>>> import numpy as np
>>> import numpy.linalg as la
>>> np.set_printoptions(precision=2, suppress=True, linewidth=100)
>>> def tidy(a):
...     return np.round(a, 2) + 0
... 
>>> E = np.loadtxt("dump.csv", delimiter=",")
>>> E
array([[-2., -2.,  0.,  0.],
       [-2.,  0.,  0.,  0.],
       [ 0.,  0., -2., -2.],
       [ 0.,  0., -2.,  0.]])
>>> W1 = np.array([[2, 0], [2, 2], [2, 0], [2, 3]])
>>> coef = np.array([0, 4])
>>> hid = np.maximum(E @ W1 + coef, 0)
>>> la.matrix_rank(hid)
np.int64(1)
>>> (hid > 0).astype(int)
array([[0, 0],
       [0, 1],
       [0, 0],
       [0, 1]])
>>> hid
array([[0., 0.],
       [0., 4.],
       [0., 0.],
       [0., 4.]])
>>> basis = np.array([[1, 1], [-1, -1]])
>>> W1 @ basis
array([[ 2,  2],
       [ 0,  0],
       [ 2,  2],
       [-1, -1]])
>>> (hid @ basis).round(6).argmax(axis=1)
array([0, 0, 0, 0])
>>> E @ E
array([[8., 4., 0., 0.],
       [4., 4., 0., 0.],
       [0., 0., 8., 4.],
       [0., 0., 4., 4.]])
>>> M = np.array([[0, 0, 0, 1, 0, 0],
...     [0, 0, 0, 0, 1, 0],
...     [1, 0, 0, 0, 0, 0],
...     [0, 0, 1, 0, 0, 0],
...     [0, 1, 0, 0, 0, 0],
...     [0, 0, 0, 0, 0, 1]])
>>> # orthonormal columns
>>> rng = np.random.default_rng(3340)
>>> z = rng.permutation(6)
>>> z
array([5, 0, 3, 2, 4, 1])
>>> M2 = M[z][:, z]
>>> tidy(la.det(M2)), tidy(la.det(M[z]))
(np.float64(-1.0), np.float64(1.0))
>>> np.trace(M2)
np.int64(1)
>>> A = np.loadtxt("data.csv", delimiter=",")
>>> A
array([[ 0.,  0.,  0.,  0.],
       [-1.,  0.,  2., -1.],
       [ 0.,  0.,  0.,  0.],
       [ 0.,  5., -2.,  3.],
       [ 0.,  2., -1.,  2.],
       [ 0.,  0.,  0.,  0.],
       [-1.,  0.,  2., -1.],
       [ 0.,  0.,  0.,  0.],
       [-1.,  0.,  2., -1.],
       [-1.,  0.,  2., -1.],
       [ 1.,  1.,  0.,  1.],
       [ 0.,  2., -1.,  2.],
       [ 1.,  3., -1.,  3.],
       [-2.,  2.,  1., -1.],
       [-1.,  0.,  2., -1.],
       [-1.,  0.,  2., -1.],
       [ 0.,  3.,  1.,  2.],
       [ 1.,  1.,  0.,  1.],
       [-1.,  2., -1.,  0.],
       [ 0.,  0.,  0.,  0.],
       [ 1.,  3., -1.,  3.],
       [ 0.,  0.,  0.,  0.],
       [ 0.,  2., -1.,  2.],
       [-1.,  0.,  2., -1.],
       [ 0.,  2., -1.,  2.],
       [ 0.,  0.,  0.,  0.],
       [-1.,  2., -1.,  0.],
       [ 0.,  0.,  0.,  0.],
       [ 0.,  0.,  0.,  0.]])
>>> M2 = M / np.sqrt((M ** 2).mean(axis=1, keepdims=True))
>>> la.matrix_rank(M - M.mean(axis=1, keepdims=True))
np.int64(5)
>>> feats = np.load("case5.npy")
>>> feats
array([[-1.15, -1.89,  0.31, -0.43],
       [-3.78,  2.01, -1.92,  3.76],
       [-3.86,  4.54,  3.39,  2.81],
       [ 2.55, -2.21, -3.77, -5.86],
       [-0.65,  1.91, -1.68,  6.57],
       [ 3.54, -1.49, -2.2 ,  2.67],
       [ 4.22,  1.34, -3.  ,  0.81],
       [-2.7 , -1.96,  0.28,  2.86],
       [-1.39,  3.02, -2.85,  3.71],
       [-3.13, -0.52,  1.26, -0.19],
       [ 4.12, -3.07, -0.63,  3.94]])
>>> cen = feats - feats.mean(axis=0)
>>> U, sigma, Vt = la.svd(cen, full_matrices=False)
>>> np.abs(Vt[0]).argmax()
np.int64(0)
>>> np.searchsorted(np.cumsum(sigma ** 2) / (sigma ** 2).sum(), 0.9) + 1
np.int64(3)
>>> tidy((sigma ** 2).sum() ** 2 / (sigma ** 4).sum())
np.float64(2.65)
>>> la.matrix_rank(cen)
np.int64(4)
>>> tidy(sigma)
array([12.97,  9.39,  6.49,  4.46])
>>> tidy(cen.mean(axis=0))
array([0., 0., 0., 0.])
>>> tidy(sigma ** 2 / (sigma ** 2).sum())
array([0.53, 0.28, 0.13, 0.06])
>>> m1 = np.load("w.npy")
>>> m1
array([[  1,  -3,   9, -27],
       [  1,  -2,   4,  -8],
       [  1,  -1,   1,  -1],
       [  1,   0,   0,   0],
       [  1,   1,   1,   1],
       [  1,   2,   4,   8]])
>>> # row 0 dominates
>>> x = np.array([7, 4, 2, 1])
>>> m1 @ np.ones(4)
array([-20.,  -5.,   0.,   1.,   4.,  15.])
>>> m1 @ np.eye(4)[2]
array([9., 4., 1., 0., 1., 4.])
>>> np.sign((m1 @ x).round(6))
array([-1, -1,  1,  1,  1,  1])
>>> m1 * x
array([[  7, -12,  18, -27],
       [  7,  -8,   8,  -8],
       [  7,  -4,   2,  -1],
       [  7,   0,   0,   0],
       [  7,   4,   2,   1],
       [  7,   8,   8,   8]])
>>> (m1 @ x).argmax()
np.int64(5)
>>> m1 @ x
array([-14,  -1,   4,   7,  14,  31])
>>> np.einsum("ij,j->i", m1, x)
array([-14,  -1,   4,   7,  14,  31])
>>> M2 = np.c_[m1[:, :1] @ np.array([[-1]]), np.array([-1, 4, 1, -3, 3, 5])]
>>> M2
array([[-1, -1],
       [-1,  4],
       [-1,  1],
       [-1, -3],
       [-1,  3],
       [-1,  5]])
>>> tidy(la.norm(la.qr(m1)[0].T @ M2, axis=0) ** 2 / ((M2 ** 2).sum(axis=0) + 1e-12))
array([1.  , 0.69])
>>> la.matrix_rank(M2)
np.int64(2)
>>> x = np.array([2, -1, 1, 2])
>>> target = m1 @ x
>>> tidy(la.solve(m1.T @ m1, m1.T @ target))
array([ 2., -1.,  1.,  2.])
>>> tidy(la.lstsq(m1, target)[0])
array([ 2., -1.,  1.,  2.])
>>> tidy(la.pinv(m1) @ m1)
array([[1., 0., 0., 0.],
       [0., 1., 0., 0.],
       [0., 0., 1., 0.],
       [0., 0., 0., 1.]])
>>> target = target + 0.3 * rng.normal(size=6)
>>> tidy(target)
array([-40.1 ,  -7.96,   1.98,   1.66,   4.01,  19.73])
>>> coef, *_ = la.lstsq(m1, target)
>>> coef.round()
array([ 2., -1.,  1.,  2.])
>>> tidy(la.norm(target - m1 @ coef))
np.float64(0.31)
>>> tidy(coef)
array([ 1.88, -1.07,  1.  ,  2.01])
